$ python -q
>>> import numpy as np
>>> import numpy.linalg as la
>>> np.set_printoptions(suppress=True, linewidth=100)
>>> data = np.load("dump.npy")
>>> data
array([[ 0.12, -0.29,  1.52,  1.13, -1.16, -1.08],
       [-0.24,  0.55, -2.97, -2.17,  2.28,  2.16],
       [ 0.38, -1.24,  6.04,  4.41, -4.39, -4.36],
       [ 0.28, -0.96,  4.51,  3.33, -3.27, -3.4 ],
       [ 0.2 , -0.62,  2.95,  2.18, -2.17, -2.23],
       [-0.29,  0.84, -4.47, -3.35,  3.23,  3.42],
       [-0.31,  0.91, -4.47, -3.28,  3.28,  3.4 ],
       [ 0.07, -0.32,  1.51,  1.1 , -1.05, -1.15],
       [-0.02,  0.03, -0.04, -0.09, -0.06, -0.09],
       [ 0.51, -1.45,  7.52,  5.57, -5.58, -5.5 ],
       [-0.21,  0.54, -3.06, -2.24,  2.17,  2.18],
       [ 0.32, -0.92,  4.52,  3.27, -3.24, -3.32],
       [-0.34,  0.87, -4.48, -3.19,  3.35,  3.33],
       [ 0.25, -0.89,  4.46,  3.38, -3.41, -3.29],
       [-0.33,  0.91, -4.53, -3.25,  3.32,  3.28],
       [-0.53,  1.56, -7.55, -5.54,  5.48,  5.58],
       [ 0.32, -0.91,  4.55,  3.29, -3.32, -3.28],
       [-0.23,  0.64, -2.95, -2.21,  2.21,  2.21],
       [ 0.39, -1.16,  5.99,  4.39, -4.4 , -4.37],
       [-0.44,  1.26, -5.98, -4.31,  4.36,  4.35],
       [-0.26,  0.87, -4.51, -3.26,  3.2 ,  3.23],
       [-0.31,  0.96, -4.46, -3.32,  3.31,  3.28],
       [ 0.54, -1.55,  7.47,  5.33, -5.56, -5.52],
       [ 0.57, -1.54,  7.5 ,  5.51, -5.42, -5.48],
       [-0.18,  0.55, -2.93, -2.13,  2.27,  2.21],
       [-0.41,  0.82, -4.45, -3.22,  3.27,  3.27],
       [-0.62,  1.4 , -7.55, -5.58,  5.51,  5.43],
       [ 0.5 , -1.4 ,  7.52,  5.46, -5.43, -5.53],
       [-0.54,  1.49, -7.53, -5.54,  5.52,  5.56],
       [-0.18,  0.27, -1.53, -1.11,  1.01,  1.09],
       [ 0.5 , -1.46,  7.49,  5.54, -5.5 , -5.48]])
>>> x = np.array([2, 2, 0, 2, 0, 1])
>>> target = data @ x
>>> try:
...     la.solve(data, target)
... except la.LinAlgError as e:
...     print(e)
... 
Last 2 dimensions of the array must be square
>>> np.round(la.pinv(data) @ data, 2) + 0
array([[1., 0., 0., 0., 0., 0.],
       [0., 1., 0., 0., 0., 0.],
       [0., 0., 1., 0., 0., 0.],
       [0., 0., 0., 1., 0., 0.],
       [0., 0., 0., 0., 1., 0.],
       [0., 0., 0., 0., 0., 1.]])
>>> rng = np.random.default_rng(150021)
>>> target = target + 0.05 * rng.normal(size=31)
>>> target.round(2)
array([ 0.84, -1.57,  2.77,  1.95,  1.29, -2.16, -1.94,  0.48, -0.21,  3.75, -1.65,  2.05, -2.06,
        2.24, -2.12, -3.43,  2.11, -1.39,  2.91, -2.65, -2.05, -2.14,  3.12,  3.56, -1.42, -2.39,
       -4.14,  3.67, -3.65, -1.02,  3.67])
>>> beta, *_ = la.lstsq(data, target)
>>> np.round(data.T @ (target - data @ beta), 2) + 0
array([0., 0., 0., 0., 0., 0.])
>>> beta.round()
array([ 2.,  2.,  0.,  2., -0.,  1.])
